$ python3 -q
>>> import numpy as np
>>> np.set_printoptions(suppress=True, linewidth=120)
>>> mat = np.load("mat.npy")
>>> mat.round(1) + 0
array([[-0.2, -0.2,  0.7,  0.1, -0.1,  0. ,  0.7],
       [ 0.4, -0.1,  0. , -0.4,  0.5,  0.6,  0.2],
       [-0.3, -0.8, -0.4,  0.1,  0.2, -0.1,  0.2],
       [-0.4,  0.1, -0.2,  0.1, -0.4,  0.8,  0. ],
       [ 0.1, -0.3,  0.4,  0.5,  0.2,  0.3, -0.6],
       [-0.7,  0.1,  0.3, -0.4,  0.3, -0.1, -0.4],
       [ 0.2, -0.4,  0.2, -0.6, -0.6,  0. , -0.3]])
>>> out = np.linalg.inv(mat)
>>> np.round(np.linalg.inv(out), 1) + 0
array([[-0.2, -0.2,  0.7,  0.1, -0.1,  0. ,  0.7],
       [ 0.4, -0.1,  0. , -0.4,  0.5,  0.6,  0.2],
       [-0.3, -0.8, -0.4,  0.1,  0.2, -0.1,  0.2],
       [-0.4,  0.1, -0.2,  0.1, -0.4,  0.8,  0. ],
       [ 0.1, -0.3,  0.4,  0.5,  0.2,  0.3, -0.6],
       [-0.7,  0.1,  0.3, -0.4,  0.3, -0.1, -0.4],
       [ 0.2, -0.4,  0.2, -0.6, -0.6,  0. , -0.3]])
>>> np.round(np.linalg.det(mat) * out, 1) + 0
array([[-0.2,  0.4, -0.3, -0.4,  0.1, -0.7,  0.2],
       [-0.2, -0.1, -0.8,  0.1, -0.3,  0.1, -0.4],
       [ 0.7,  0. , -0.4, -0.2,  0.4,  0.3,  0.2],
       [ 0.1, -0.4,  0.1,  0.1,  0.5, -0.4, -0.6],
       [-0.1,  0.5,  0.2, -0.4,  0.2,  0.3, -0.6],
       [ 0. ,  0.6, -0.1,  0.8,  0.3, -0.1,  0. ],
       [ 0.7,  0.2,  0.2,  0. , -0.6, -0.4, -0.3]])
>>> round(float(np.linalg.det(mat) * np.linalg.det(out)), 1)
1.0
>>> rng = np.random.default_rng(1)
>>> out = mat + rng.integers(-2, 3, (7, 2)) @ rng.integers(-2, 3, (2, 7))
>>> out.round(1) + 0
array([[-0.2, -0.2,  0.7,  0.1, -0.1,  0. ,  0.7],
       [ 1.4,  3.9,  1. ,  3.6, -3.5, -1.4,  4.2],
       [-0.3, -4.8, -2.4, -3.9,  6.2,  3.9, -5.8],
       [-0.4,  4.1,  1.8,  4.1, -6.4, -3.2,  6. ],
       [ 0.1, -2.3, -0.6, -1.5,  3.2,  2.3, -3.6],
       [-2.7,  0.1,  2.3, -0.4, -3.7, -4.1,  3.6],
       [ 3.2,  3.6, -0.8,  3.4, -0.6,  2. , -0.3]])
>>> np.abs(out - mat).sum(axis=1)
array([ 0., 20., 26., 26., 13., 16., 14.])
>>> np.linalg.matrix_rank(out - mat, tol=1e-8)
np.int64(2)
>>> np.round(np.linalg.svd(out - mat, compute_uv=False), 1) + 0
array([19.6,  8.1,  0. ,  0. ,  0. ,  0. ,  0. ])
>>> np.round(out - mat, 1)
array([[ 0.,  0.,  0.,  0.,  0.,  0.,  0.],
       [ 1.,  4.,  1.,  4., -4., -2.,  4.],
       [ 0., -4., -2., -4.,  6.,  4., -6.],
       [ 0.,  4.,  2.,  4., -6., -4.,  6.],
       [ 0., -2., -1., -2.,  3.,  2., -3.],
       [-2.,  0.,  2.,  0., -4., -4.,  4.],
       [ 3.,  4., -1.,  4.,  0.,  2.,  0.]])
